$ python -q
>>> import numpy as np
>>> np.set_printoptions(precision=2, suppress=True, linewidth=160)
>>> rnd = lambda a: np.round(a, 2) + 0
>>> data = np.loadtxt("arr.csv", delimiter=",")
>>> data
array([[3., 2., 2., 2., 2., 0., 0., 2., 0., 0., 0., 2., 2., 2.],
       [2., 3., 2., 2., 2., 0., 0., 2., 0., 0., 0., 2., 2., 2.],
       [2., 2., 3., 2., 2., 0., 0., 2., 0., 0., 0., 2., 2., 2.],
       [2., 2., 2., 3., 2., 0., 0., 2., 0., 0., 0., 2., 2., 2.],
       [2., 2., 2., 2., 3., 0., 0., 2., 0., 0., 0., 2., 2., 2.],
       [0., 0., 0., 0., 0., 3., 2., 0., 2., 2., 2., 0., 0., 0.],
       [0., 0., 0., 0., 0., 2., 3., 0., 2., 2., 2., 0., 0., 0.],
       [2., 2., 2., 2., 2., 0., 0., 3., 0., 0., 0., 2., 2., 2.],
       [0., 0., 0., 0., 0., 2., 2., 0., 3., 2., 2., 0., 0., 0.],
       [0., 0., 0., 0., 0., 2., 2., 0., 2., 3., 2., 0., 0., 0.],
       [0., 0., 0., 0., 0., 2., 2., 0., 2., 2., 3., 0., 0., 0.],
       [2., 2., 2., 2., 2., 0., 0., 2., 0., 0., 0., 3., 2., 2.],
       [2., 2., 2., 2., 2., 0., 0., 2., 0., 0., 0., 2., 3., 2.],
       [2., 2., 2., 2., 2., 0., 0., 2., 0., 0., 0., 2., 2., 3.]])
>>> # 2 blocks once reordered
>>> np.linalg.cond(data) > 100
np.False_
>>> np.linalg.matrix_rank(data, rtol=0.1)
np.int64(2)
>>> rnd(np.abs(np.linalg.svd(data)[2][-1]))
array([0.  , 0.08, 0.49, 0.59, 0.27, 0.  , 0.  , 0.27, 0.  , 0.  , 0.  , 0.2 , 0.27, 0.39])
>>> np.argsort(-np.linalg.norm(data, axis=0).round(6), kind="stable")[:3]
array([0, 1, 2])
>>> rng = np.random.default_rng(764445)
>>> lab = rng.permutation(14)
>>> lab
array([13,  4,  9,  8,  3,  7, 11, 12,  2,  6,  0,  1, 10,  5])
>>> B = data[lab][:, lab]
>>> np.allclose(B, data)
False
>>> rnd(np.linalg.det(B)), rnd(np.linalg.det(data[lab]))
(np.float64(209.0), np.float64(209.0))
>>> np.diag(B)
array([3., 3., 3., 3., 3., 3., 3., 3., 3., 3., 3., 3., 3., 3.])
>>> Uu, s, Vt = np.linalg.svd(data, full_matrices=False)
>>> np.abs(Uu[:, 0]).round(6).argmax()
np.int64(0)
>>> rnd(s / s[0])
array([1.  , 0.58, 0.05, 0.05, 0.05, 0.05, 0.05, 0.05, 0.05, 0.05, 0.05, 0.05, 0.05, 0.05])
>>> rnd(np.abs(Vt[0]))
array([0.33, 0.33, 0.33, 0.33, 0.33, 0.  , 0.  , 0.33, 0.  , 0.  , 0.  , 0.33, 0.33, 0.33])
>>> F = np.loadtxt("test12.csv", delimiter=",")
>>> rnd(F)
array([[-0.23, -0.38,  0.21,  0.  , -0.3 , -0.17,  0.11,  0.5 , -0.61],
       [-0.09, -0.26, -0.79,  0.03,  0.47,  0.02, -0.11,  0.12, -0.23],
       [-0.46,  0.61, -0.04, -0.06,  0.06, -0.49, -0.38,  0.16, -0.04],
       [ 0.14,  0.37, -0.3 , -0.53, -0.43,  0.46, -0.07,  0.04, -0.28],
       [ 0.05, -0.25, -0.31, -0.41, -0.35, -0.47,  0.21,  0.16,  0.51],
       [ 0.23,  0.06,  0.1 , -0.4 ,  0.28, -0.43,  0.31, -0.48, -0.44],
       [-0.46, -0.32, -0.11,  0.06, -0.38, -0.01, -0.29, -0.66, -0.07],
       [-0.64,  0.14, -0.01, -0.11,  0.15,  0.27,  0.67, -0.02,  0.11],
       [-0.18, -0.31,  0.35, -0.61,  0.38,  0.2 , -0.39,  0.1 ,  0.16]])
>>> def softmax(z):
...     e = np.exp(z - z.max(axis=-1, keepdims=True))
...     return e / e.sum(axis=-1, keepdims=True)
... 
>>> rnd(softmax(10 * F[4]))
array([0.01, 0.  , 0.  , 0.  , 0.  , 0.  , 0.05, 0.03, 0.92])
>>> scores = F @ F.T / np.sqrt(9)
>>> rnd(softmax(scores))
array([[0.15, 0.11, 0.11, 0.11, 0.11, 0.11, 0.11, 0.11, 0.11],
       [0.11, 0.15, 0.11, 0.11, 0.11, 0.11, 0.11, 0.11, 0.11],
       [0.11, 0.11, 0.15, 0.11, 0.11, 0.11, 0.11, 0.11, 0.11],
       [0.11, 0.11, 0.11, 0.15, 0.11, 0.11, 0.11, 0.11, 0.11],
       [0.11, 0.11, 0.11, 0.11, 0.15, 0.11, 0.11, 0.11, 0.11],
       [0.11, 0.11, 0.11, 0.11, 0.11, 0.15, 0.11, 0.11, 0.11],
       [0.11, 0.11, 0.11, 0.11, 0.11, 0.11, 0.15, 0.11, 0.11],
       [0.11, 0.11, 0.11, 0.11, 0.11, 0.11, 0.11, 0.15, 0.11],
       [0.11, 0.11, 0.11, 0.11, 0.11, 0.11, 0.11, 0.11, 0.15]])
>>> rnd(softmax(scores)[4] @ F)
array([-0.17, -0.05, -0.11, -0.23, -0.03, -0.09,  0.02,  0.  , -0.07])
>>> rnd(softmax(scores + np.triu(np.full(scores.shape, -np.inf), 1)))
array([[1.  , 0.  , 0.  , 0.  , 0.  , 0.  , 0.  , 0.  , 0.  ],
       [0.42, 0.58, 0.  , 0.  , 0.  , 0.  , 0.  , 0.  , 0.  ],
       [0.29, 0.29, 0.41, 0.  , 0.  , 0.  , 0.  , 0.  , 0.  ],
       [0.23, 0.23, 0.23, 0.32, 0.  , 0.  , 0.  , 0.  , 0.  ],
       [0.19, 0.19, 0.19, 0.19, 0.26, 0.  , 0.  , 0.  , 0.  ],
       [0.16, 0.16, 0.16, 0.16, 0.16, 0.22, 0.  , 0.  , 0.  ],
       [0.14, 0.14, 0.14, 0.14, 0.14, 0.14, 0.19, 0.  , 0.  ],
       [0.12, 0.12, 0.12, 0.12, 0.12, 0.12, 0.12, 0.17, 0.  ],
       [0.11, 0.11, 0.11, 0.11, 0.11, 0.11, 0.11, 0.11, 0.15]])
>>> vec = np.array([-1, -2, -1, 1, -2, 1, 1, 0, -2])
>>> rhs = F @ vec
>>> rnd(rhs)
array([ 2.54,  0.87, -1.68,  0.71, -0.22, -0.65,  1.88,  0.7 , -1.41])
>>> rnd(np.linalg.solve(F, -1 * rhs))
array([ 1.,  2.,  1., -1.,  2., -1., -1.,  0.,  2.])
>>> rnd(np.linalg.solve(F, rhs + F[:, 8]))
array([-1., -2., -1.,  1., -2.,  1.,  1.,  0., -1.])
>>> rnd(np.linalg.solve(F, rhs))
array([-1., -2., -1.,  1., -2.,  1.,  1.,  0., -2.])
>>> t = np.sort(rng.uniform(-2, 2, 32))
>>> feats = np.c_[t, t ** 2, t ** 3] @ np.array([[-6, 1, -8, 1, -6, 3], [-3, -8, 7, -7, -2, -5], [2, -6, 1, 9, 5, 5]])
>>> rnd(feats)
array([[-14.24,  11.75,  34.55, -93.95, -32.37, -61.11],
       [ -4.82,   1.05,  24.8 , -49.23, -13.03, -33.63],
       [ -2.88,  -0.69,  22.03, -39.34,  -9.05, -27.42],
       [ -2.64,  -0.89,  21.66, -38.11,  -8.57, -26.64],
       [ -2.14,  -1.28,  20.85, -35.46,  -7.54, -24.96],
       [ -0.83,  -2.2 ,  18.48, -28.3 ,  -4.85, -20.39],
       [ -0.5 ,  -2.4 ,  17.79, -26.38,  -4.16, -19.15],
       [ -0.01,  -2.65,  16.71, -23.51,  -3.15, -17.29],
       [  1.64,  -2.97,  11.55, -12.  ,   0.44,  -9.62],
       [  2.09,  -2.15,   6.99,  -4.92,   1.81,  -4.57],
       [  2.05,  -1.94,   6.25,  -4.05,   1.87,  -3.9 ],
       [  1.71,  -1.16,   3.87,  -1.78,   1.69,  -2.05],
       [  1.64,  -1.07,   3.61,  -1.59,   1.64,  -1.87],
       [  1.48,  -0.86,   3.02,  -1.18,   1.49,  -1.5 ],
       [  1.24,  -0.62,   2.32,  -0.77,   1.26,  -1.08],
       [  1.16,  -0.55,   2.11,  -0.67,   1.18,  -0.97],
       [ -0.48,   0.03,  -0.58,   0.04,  -0.47,   0.2 ],
       [ -2.4 ,  -0.91,  -1.91,  -0.12,  -2.15,   0.66],
       [ -2.65,  -1.15,  -1.99,  -0.14,  -2.33,   0.7 ],
       [ -2.76,  -1.28,  -2.02,  -0.14,  -2.41,   0.72],
       [ -3.  ,  -1.56,  -2.07,  -0.15,  -2.57,   0.77],
       [ -4.94,  -5.16,  -1.85,   0.33,  -3.46,   1.34],
       [ -5.22,  -5.91,  -1.71,   0.51,  -3.5 ,   1.48],
       [ -5.89,  -8.07,  -1.26,   1.14,  -3.5 ,   1.9 ],
       [ -7.91, -19.23,   1.78,   5.92,  -1.79,   4.63],
       [ -8.3 , -23.16,   2.95,   8.  ,  -0.81,   5.76],
       [ -8.38, -24.12,   3.24,   8.52,  -0.55,   6.05],
       [ -9.09, -43.68,   9.29,  20.69,   5.84,  12.56],
       [ -9.02, -52.64,  12.09,  26.92,   9.27,  15.87],
       [ -8.78, -61.31,  14.8 ,  33.23,  12.79,  19.22],
       [ -8.48, -68.76,  17.12,  38.84,  15.94,  22.2 ],
       [ -8.21, -74.26,  18.84,  43.08,  18.34,  24.45]])
>>> dist = np.linalg.norm(feats[:, None] - feats[None], axis=-1)
>>> np.linalg.matrix_rank(dist ** 2)
np.int64(5)
>>> (dist + 1e9 * np.eye(32)).round(6).argmin(axis=1)
array([ 1,  2,  3,  2,  3,  6,  5,  6,  9, 10,  9, 12, 11, 12, 15, 14, 17, 18, 19, 18, 19, 22, 21, 22, 25, 26, 25, 28, 29, 30, 31, 30])
>>> rnd(dist[:5, :5])
array([[ 0.  , 58.55, 71.43, 73.03, 76.47],
       [58.55,  0.  , 12.91, 14.52, 17.97],
       [71.43, 12.91,  0.  ,  1.61,  5.06],
       [73.03, 14.52,  1.61,  0.  ,  3.46],
       [76.47, 17.97,  5.06,  3.46,  0.  ]])
>>> W2 = feats[[28, 16]].astype(float)
>>> for _ in range(3):
...     lab = np.linalg.norm(feats[:, None] - W2, axis=-1).argmin(axis=1)
...     W2 = np.array([feats[lab == j].mean(axis=0) for j in range(2)])
... 
>>> lab
array([1, 1, 1, 1, 1, 1, 1, 1, 1, 1, 1, 1, 1, 1, 1, 1, 1, 1, 1, 1, 1, 1, 1, 1, 1, 1, 1, 0, 0, 0, 0, 0])
>>> rnd(W2[1] - W2[0])
array([  6.24,  56.46,  -6.61, -45.05, -15.95, -27.45])
>>> np.abs(W2[1] - W2[0]).argmax()
np.int64(1)
>>> rnd(W2)
array([[ -8.72, -60.13,  14.43,  32.55,  12.44,  18.86],
       [ -2.48,  -3.67,   7.82, -12.49,  -3.51,  -8.59]])
>>> B = feats / np.sqrt((feats ** 2).mean(axis=1, keepdims=True))
>>> np.linalg.matrix_rank(B) == np.linalg.matrix_rank(feats)
np.True_
>>> rnd(np.linalg.norm(B, axis=1))
array([2.45, 2.45, 2.45, 2.45, 2.45, 2.45, 2.45, 2.45, 2.45, 2.45, 2.45, 2.45, 2.45, 2.45, 2.45, 2.45, 2.45, 2.45, 2.45, 2.45, 2.45, 2.45, 2.45, 2.45, 2.45,
       2.45, 2.45, 2.45, 2.45, 2.45, 2.45, 2.45])
>>> mat = np.loadtxt("case17.csv", delimiter=",")
>>> mat
array([[ -1.,  -9.,   1.,  -4.,  -4.,  -8.,  -9.,  -1.,  -5.],
       [  0.,   0.,   0.,   0.,   0.,   0.,   0.,   0.,   0.],
       [  1.,   9.,  -1.,   4.,   4.,   8.,   9.,   1.,   5.],
       [  0.,   0.,   0.,   0.,   0.,   0.,   0.,   0.,   0.],
       [  3.,  27.,  -3.,  12.,  12.,  24.,  27.,   3.,  15.],
       [ -3., -27.,   3., -12., -12., -24., -27.,  -3., -15.],
       [  1.,   9.,  -1.,   4.,   4.,   8.,   9.,   1.,   5.]])
>>> rk = np.linalg.matrix_rank(mat)
>>> rk
np.int64(1)
>>> N = np.linalg.svd(mat)[2][rk:].T
>>> np.allclose(mat @ N, 0)
True
>>> [int(np.linalg.matrix_rank(mat[:i])) for i in range(1, len(mat) + 1)]
[1, 1, 1, 1, 1, 1, 1]
>>> vec = np.array([-1, -2, 2, -1, 0, 1, -1, -1, -1])
>>> rnd(np.linalg.norm(vec)), rnd(np.linalg.norm(F @ vec))
(np.float64(3.74), np.float64(3.74))
>>> rnd(np.linalg.inv(F))
array([[-0.23, -0.09, -0.46,  0.14,  0.05,  0.23, -0.46, -0.64, -0.18],
       [-0.38, -0.26,  0.61,  0.37, -0.25,  0.06, -0.32,  0.14, -0.31],
       [ 0.21, -0.79, -0.04, -0.3 , -0.31,  0.1 , -0.11, -0.01,  0.35],
       [ 0.  ,  0.03, -0.06, -0.53, -0.41, -0.4 ,  0.06, -0.11, -0.61],
       [-0.3 ,  0.47,  0.06, -0.43, -0.35,  0.28, -0.38,  0.15,  0.38],
       [-0.17,  0.02, -0.49,  0.46, -0.47, -0.43, -0.01,  0.27,  0.2 ],
       [ 0.11, -0.11, -0.38, -0.07,  0.21,  0.31, -0.29,  0.67, -0.39],
       [ 0.5 ,  0.12,  0.16,  0.04,  0.16, -0.48, -0.66, -0.02,  0.1 ],
       [-0.61, -0.23, -0.04, -0.28,  0.51, -0.44, -0.07,  0.11,  0.16]])
>>> rnd(F.T @ (F @ vec))
array([-1., -2.,  2., -1.,  0.,  1., -1., -1., -1.])
>>> 9 - np.linalg.matrix_rank(F - np.eye(9), tol=1e-8)
np.int64(1)
>>> M = np.array([[8, 4, 6, 6, 2, 2],
...     [4, 12, 8, 8, 8, 4],
...     [6, 8, 7, 7, 5, 3],
...     [6, 8, 7, 10, 5, 3],
...     [2, 8, 5, 5, 6, 2],
...     [2, 4, 3, 3, 2, 2]])
>>> # rows and columns are dependent
>>> Uu, s, Vt = np.linalg.svd(M)
>>> rnd(s)
array([34.49,  7.17,  2.24,  1.11,  0.  ,  0.  ])
>>> B = Uu[:, :4] @ np.diag(s[:4]) @ Vt[:4]
>>> rnd(np.linalg.norm(M - B) / np.linalg.norm(M))
np.float64(0.0)
>>> rnd(np.linalg.norm(M - B, 2)), rnd(s[4])
(np.float64(0.0), np.float64(0.0))
>>> rnd(np.abs(M - B).max())
np.float64(0.0)
>>> np.linalg.matrix_rank(M, rtol=0.05)
np.int64(3)
>>> rnd(B)
array([[ 8.,  4.,  6.,  6.,  2.,  2.],
       [ 4., 12.,  8.,  8.,  8.,  4.],
       [ 6.,  8.,  7.,  7.,  5.,  3.],
       [ 6.,  8.,  7., 10.,  5.,  3.],
       [ 2.,  8.,  5.,  5.,  6.,  2.],
       [ 2.,  4.,  3.,  3.,  2.,  2.]])
>>> np.linalg.cond(M) > 100
np.True_
>>> rnd(np.linalg.norm(M, 2) / np.linalg.norm(M))
np.float64(0.98)
>>> [round(float(x), 2) for x in np.linalg.svd(M, compute_uv=False)[:3]]
[34.49, 7.17, 2.24]
>>> np.linalg.matrix_rank(M, rtol=0.1)
np.int64(2)
>>> lab = rng.permutation(6)
>>> lab
array([0, 1, 5, 4, 3, 2])
>>> B = M[lab][:, lab]
>>> rnd(np.sort(np.abs(np.linalg.eigvals(B))))
array([ 0.  ,  0.  ,  1.11,  2.24,  7.17, 34.49])
>>> np.diag(B)
array([ 8, 12,  2,  6, 10,  7])
>>> rnd(np.linalg.det(B)), rnd(np.linalg.det(M[lab]))
(np.float64(0.0), np.float64(0.0))
>>> B
array([[ 8,  4,  2,  2,  6,  6],
       [ 4, 12,  4,  8,  8,  8],
       [ 2,  4,  2,  2,  3,  3],
       [ 2,  8,  2,  6,  5,  5],
       [ 6,  8,  3,  5, 10,  7],
       [ 6,  8,  3,  5,  7,  7]])
>>> W1 = np.array([[-2, 4, 5, -4, 1],
...     [-4, -3, 0, -3, -1],
...     [0, 1, 4, 2, -5],
...     [3, 5, -2, -4, -3],
...     [-1, -2, -4, -1, -5],
...     [-1, -4, 3, 1, 0]])
>>> c = np.array([5, -2, 5, 9, 3])
>>> hid = np.maximum(B @ W1 + c, 0)
>>> np.linalg.matrix_rank(hid)
np.int64(1)
>>> (hid > 0).mean(axis=0)
array([0., 0., 1., 0., 0.])
>>> W2 = np.array([[-1, 3, -3], [0, 3, -1], [-3, -3, -2], [0, 0, -2], [-2, -3, -2]])
>>> W1 @ W2
array([[-15, -12,  -2],
       [  6, -18,  23],
       [ -2,   6,  -3],
       [  9,  39,   4],
       [ 23,  18,  25],
       [ -8, -24,  -1]])
>>> hid @ W2
array([[-129, -129,  -86],
       [ -51,  -51,  -34],
       [ -48,  -48,  -32],
       [ -18,  -18,  -12],
       [ -54,  -54,  -36],
       [ -90,  -90,  -60]])
>>> (hid @ W2).round(6).argmax(axis=1)
array([2, 2, 2, 2, 2, 2])
>>> arr = np.load("w.npy")
>>> arr
array([[ -5.21,  -0.89,   3.96,  -8.64,   6.19],
       [ -4.92,   3.31,  -5.68,   7.11,  -6.49],
       [-12.79,   5.25,  16.55,  -3.53,   4.36],
       [ -3.27,   2.24,  -0.28,   0.08,   0.72],
       [ 14.74,  -5.12,  -8.51,   7.61, -10.45],
       [-11.68,   8.33,   9.74,  -7.93,   9.86],
       [  1.95,   0.51, -12.06,   0.46,  -7.27],
       [ -8.78,  -1.5 ,   2.23,  -6.06,   0.58],
       [ -6.24,   6.8 ,  -2.38,   4.38,  -2.49],
       [ -0.64,  -2.94,  -4.2 ,  -5.05,   0.83],
       [  3.57,  -8.63,  -9.74,  -4.77,   4.6 ],
       [  2.9 ,  -1.01,  -2.63, -13.04,   4.92],
       [ -6.05,   3.98,   6.69,   9.86,   0.79],
       [ -1.36,   1.76,   8.31,  -8.5 ,  16.57],
       [  4.73,  -4.84, -11.2 ,   3.58, -14.11],
       [  8.11,   0.23,  -0.48,  20.89, -14.19],
       [-11.95,  -0.02,   5.07,  -8.97,  13.4 ],
       [  4.57,   2.09,   0.49,   7.75,   0.98],
       [  4.49,   2.2 ,   0.4 ,   7.48,   1.71],
       [ -5.2 ,   1.85,  -1.92,  -8.47,   1.88],
       [ -0.57,  -2.46,  -3.94,  -8.97,   3.76],
       [ 10.29,   0.89,  -0.17,  11.96, -13.78],
       [-11.37,   2.28,   5.08,   5.32,  -4.49],
       [-12.56,   5.4 ,  10.86, -12.64,  14.61],
       [  1.46,   0.94,   1.84,   4.62,   5.3 ],
       [ 11.87,  -3.58,  -8.53,   2.75, -10.47],
       [  6.47,   0.08,   0.59,  10.89,  -4.55],
       [ -2.09,   6.27,   0.52,   0.56,  -4.3 ],
       [  1.88,   0.93,   3.06, -11.65,  10.34],
       [  8.36,  -7.82, -12.09,  -2.84,  -1.82],
       [ -7.49,   2.96,  -1.75,   7.64,  -8.63],
       [ -4.17,   1.56,   3.32,   6.58,  -3.11],
       [ -8.2 ,   2.35,   7.34,  -1.78,  -9.72],
       [  4.08,  -3.97,  -4.63,   5.46,   1.13]])
>>> vec = np.array([1, -1, 0, -1, -2])
>>> rhs = arr @ vec
>>> try:
...     np.linalg.solve(arr, rhs)
... except np.linalg.LinAlgError as e:
...     print(repr(e))
... 
LinAlgError('Last 2 dimensions of the array must be square')
>>> rnd(np.linalg.pinv(arr) @ arr)
array([[1., 0., 0., 0., 0.],
       [0., 1., 0., 0., 0.],
       [0., 0., 1., 0., 0.],
       [0., 0., 0., 1., 0.],
       [0., 0., 0., 0., 1.]])
>>> rhs = rhs + 0.1 * rng.normal(size=34)
>>> rnd(rhs)
array([ -8.07,  -2.28, -23.4 ,  -7.02,  33.09, -31.69,  15.45,  -2.51, -12.53,   5.59,   7.82,   7.21, -21.34, -27.66,  34.09,  15.36, -29.7 ,  -7.  ,  -8.62,
        -2.25,   3.28,  24.9 ,  -9.94, -34.45, -14.47,  33.58,   4.75,  -0.38,  -8.12,  22.64,  -0.87,  -6.05,  10.7 ,   0.39])
>>> c, *_ = np.linalg.lstsq(arr, rhs)
>>> rnd(arr.T @ (rhs - arr @ c))
array([0., 0., 0., 0., 0.])
>>> rnd(c)
array([ 1.  , -1.  ,  0.  , -0.99, -1.99])
